% ipython --no-banner

In [1]: import numpy as np

In [2]: import numpy.linalg as la

In [3]: np.set_printoptions(suppress=True, linewidth=100)

In [4]: J = np.load("case6.npy")

In [5]: J
Out[5]: 
array([[ 0, -4,  5,  0, -9,  6,  5, -2, -9,  1],
       [-2,  0,  0, -7, -5,  3, -7, -9, -4,  2],
       [-6,  5, -4,  5,  2, -1, -4,  3, -3,  9],
       [ 5,  1, -2, -2, -4,  1, -9, -5,  2,  1],
       [ 6,  3, -5,  4, -1, -3, -4, -2,  1,  1],
       [-3, -2,  1, -3,  7, -9,  5, -8, -2, -8],
       [ 4,  0, -5,  9,  4,  3,  8,  1, -3,  7],
       [ 2, -5,  2,  7,  3, -3, -8,  2, -3, -4],
       [ 3, -6,  7,  4, -6, -8, -3,  8,  2, -9],
       [ 8,  7, -5, -9, -1, -9, -9,  1, -4,  2]])

In [6]: np.allclose(J @ J.T, J.T @ J)
Out[6]: False

In [7]: (J + J.T) / 2
Out[7]: 
array([[ 0. , -3. , -0.5,  2.5, -1.5,  1.5,  4.5,  0. , -3. ,  4.5],
       [-3. ,  0. ,  2.5, -3. , -1. ,  0.5, -3.5, -7. , -5. ,  4.5],
       [-0.5,  2.5, -4. ,  1.5, -1.5,  0. , -4.5,  2.5,  2. ,  2. ],
       [ 2.5, -3. ,  1.5, -2. ,  0. , -1. ,  0. ,  1. ,  3. , -4. ],
       [-1.5, -1. , -1.5,  0. , -1. ,  2. ,  0. ,  0.5, -2.5,  0. ],
       [ 1.5,  0.5,  0. , -1. ,  2. , -9. ,  4. , -5.5, -5. , -8.5],
       [ 4.5, -3.5, -4.5,  0. ,  0. ,  4. ,  8. , -3.5, -3. , -1. ],
       [ 0. , -7. ,  2.5,  1. ,  0.5, -5.5, -3.5,  2. ,  2.5, -1.5],
       [-3. , -5. ,  2. ,  3. , -2.5, -5. , -3. ,  2.5,  2. , -6.5],
       [ 4.5,  4.5,  2. , -4. ,  0. , -8.5, -1. , -1.5, -6.5,  2. ]])

In [8]: O, V = la.qr(J[:, :4])[0], la.qr(J[:, 4:])[0]

In [9]: sigma = la.svd(O.T @ V, compute_uv=False)

In [10]: np.round(np.degrees(np.arccos(sigma.clip(0, 1))), 2)
Out[10]: array([ 5.24, 20.39, 43.3 , 79.95])

In [11]: (sigma > 0.9).sum()
Out[11]: np.int64(2)

In [12]: t = np.radians(30)

In [13]: R = np.eye(10)

In [14]: R[9, 9] = R[4, 4] = np.cos(t)

In [15]: R[9, 4], R[4, 9] = -np.sin(t), np.sin(t)

In [16]: R.round(2)
Out[16]: 
array([[ 1.  ,  0.  ,  0.  ,  0.  ,  0.  ,  0.  ,  0.  ,  0.  ,  0.  ,  0.  ],
       [ 0.  ,  1.  ,  0.  ,  0.  ,  0.  ,  0.  ,  0.  ,  0.  ,  0.  ,  0.  ],
       [ 0.  ,  0.  ,  1.  ,  0.  ,  0.  ,  0.  ,  0.  ,  0.  ,  0.  ,  0.  ],
       [ 0.  ,  0.  ,  0.  ,  1.  ,  0.  ,  0.  ,  0.  ,  0.  ,  0.  ,  0.  ],
       [ 0.  ,  0.  ,  0.  ,  0.  ,  0.87,  0.  ,  0.  ,  0.  ,  0.  ,  0.5 ],
       [ 0.  ,  0.  ,  0.  ,  0.  ,  0.  ,  1.  ,  0.  ,  0.  ,  0.  ,  0.  ],
       [ 0.  ,  0.  ,  0.  ,  0.  ,  0.  ,  0.  ,  1.  ,  0.  ,  0.  ,  0.  ],
       [ 0.  ,  0.  ,  0.  ,  0.  ,  0.  ,  0.  ,  0.  ,  1.  ,  0.  ,  0.  ],
       [ 0.  ,  0.  ,  0.  ,  0.  ,  0.  ,  0.  ,  0.  ,  0.  ,  1.  ,  0.  ],
       [ 0.  ,  0.  ,  0.  ,  0.  , -0.5 ,  0.  ,  0.  ,  0.  ,  0.  ,  0.87]])

In [17]: M2 = J @ R.T

In [18]: np.allclose(J @ J.T, M2 @ M2.T)
Out[18]: True

In [19]: np.round(la.svd(J, compute_uv=False), 2), np.round(la.svd(M2, compute_uv=False), 2)
Out[19]: 
(array([25.6 , 24.25, 21.1 , 19.  , 12.99, 12.67, 11.57,  5.94,  1.87,  0.6 ]),
 array([25.6 , 24.25, 21.1 , 19.  , 12.99, 12.67, 11.57,  5.94,  1.87,  0.6 ]))

In [20]: np.round(np.abs(M2 - J).max(axis=0), 2)
Out[20]: array([0.  , 0.  , 0.  , 0.  , 4.94, 0.  , 0.  , 0.  , 0.  , 4.37])

In [21]: W0 = np.loadtxt("dump.csv", delimiter=",")

In [22]: W0
Out[22]: 
array([[ 0.,  0., -2.,  3.,  3.,  0.,  3., -2., -2.,  1.],
       [ 0.,  0.,  1.,  3., -2.,  3.,  2.,  1.,  2., -3.],
       [ 0.,  0.,  0.,  0., -3.,  2., -2., -3.,  2., -1.],
       [ 0.,  0.,  0.,  0., -2., -1.,  3.,  2., -3.,  1.],
       [ 0.,  0.,  0.,  0.,  0.,  3.,  1., -3., -1.,  2.],
       [ 0.,  0.,  0.,  0.,  0.,  0., -1., -1., -3.,  3.],
       [ 0.,  0.,  0.,  0.,  0.,  0.,  0., -1.,  2.,  3.],
       [ 0.,  0.,  0.,  0.,  0.,  0.,  0.,  0.,  1.,  3.],
       [ 0.,  0.,  0.,  0.,  0.,  0.,  0.,  0.,  0., -2.],
       [ 0.,  0.,  0.,  0.,  0.,  0.,  0.,  0.,  0.,  0.]])

In [23]: # looks like rank 8

In [24]: left, sigma, vt = la.svd(W0)

In [25]: V = vt[:(sigma > 1e-8).sum()]

In [26]: rng = np.random.default_rng(8339)

In [27]: vec = W0[4] + 5 * W0[8] + rng.integers(2) * np.eye(10)[7]

In [28]: vec
Out[28]: array([ 0.,  0.,  0.,  0.,  0.,  3.,  1., -3., -1., -8.])

In [29]: np.round(np.diag(V.T @ V), 2) + 0
Out[29]: array([0., 0., 1., 1., 1., 1., 1., 1., 1., 1.])

In [30]: np.round(V.T @ V, 2) + 0
Out[30]: 
array([[0., 0., 0., 0., 0., 0., 0., 0., 0., 0.],
       [0., 0., 0., 0., 0., 0., 0., 0., 0., 0.],
       [0., 0., 1., 0., 0., 0., 0., 0., 0., 0.],
       [0., 0., 0., 1., 0., 0., 0., 0., 0., 0.],
       [0., 0., 0., 0., 1., 0., 0., 0., 0., 0.],
       [0., 0., 0., 0., 0., 1., 0., 0., 0., 0.],
       [0., 0., 0., 0., 0., 0., 1., 0., 0., 0.],
       [0., 0., 0., 0., 0., 0., 0., 1., 0., 0.],
       [0., 0., 0., 0., 0., 0., 0., 0., 1., 0.],
       [0., 0., 0., 0., 0., 0., 0., 0., 0., 1.]])

In [31]: M = np.load("mat.npy")

In [32]: M
Out[32]: 
array([[ 5,  7, -4,  0, -3, -2, -8, -2,  1,  0,  8],
       [ 4, -2, -2,  8, -6,  1,  2,  9, -8, -9,  4],
       [ 7, -4, -5,  9,  5, -2, -3,  0,  4,  4,  3],
       [-2,  2,  0, -9, -5, -5,  5,  0, -3,  8,  0],
       [ 7, -4, -5,  9,  5, -2, -3,  0,  4,  4,  3]])

In [33]: rk = la.matrix_rank(M)

In [34]: rk
Out[34]: np.int64(4)

In [35]: ns = la.svd(M)[2][rk:].T

In [36]: [int(la.matrix_rank(M[:i])) for i in range(1, len(M) + 1)]
Out[36]: [1, 2, 3, 4, 4]

In [37]: ns.shape
Out[37]: (11, 7)

In [38]: np.allclose(M @ ns, 0)
Out[38]: True

In [39]: [int(la.matrix_rank(np.delete(M, i, axis=0))) for i in range(5)]
Out[39]: [3, 3, 4, 3, 4]

In [40]: round(float(la.norm(M, 2) / la.norm(M)), 2)
Out[40]: 0.68

In [41]: [round(float(x), 2) for x in la.svd(M, compute_uv=False)[:3]]
Out[41]: [24.94, 19.33, 14.84]

In [42]: r0, g = M[3], M[0]

In [43]: r0 @ g
Out[43]: np.int64(-14)

In [44]: pr = (r0 @ g) / (r0 @ r0) * r0

In [45]: np.round(g - pr, 2)
Out[45]: array([ 4.88,  7.12, -4.  , -0.53, -3.3 , -2.3 , -7.7 , -2.  ,  0.82,  0.47,  8.  ])

In [46]: np.outer(r0, g)
Out[46]: 
array([[-10, -14,   8,   0,   6,   4,  16,   4,  -2,   0, -16],
       [ 10,  14,  -8,   0,  -6,  -4, -16,  -4,   2,   0,  16],
       [  0,   0,   0,   0,   0,   0,   0,   0,   0,   0,   0],
       [-45, -63,  36,   0,  27,  18,  72,  18,  -9,   0, -72],
       [-25, -35,  20,   0,  15,  10,  40,  10,  -5,   0, -40],
       [-25, -35,  20,   0,  15,  10,  40,  10,  -5,   0, -40],
       [ 25,  35, -20,   0, -15, -10, -40, -10,   5,   0,  40],
       [  0,   0,   0,   0,   0,   0,   0,   0,   0,   0,   0],
       [-15, -21,  12,   0,   9,   6,  24,   6,  -3,   0, -24],
       [ 40,  56, -32,   0, -24, -16, -64, -16,   8,   0,  64],
       [  0,   0,   0,   0,   0,   0,   0,   0,   0,   0,   0]])

In [47]: pr.round(2)
Out[47]: array([ 0.12, -0.12, -0.  ,  0.53,  0.3 ,  0.3 , -0.3 , -0.  ,  0.18, -0.47, -0.  ])
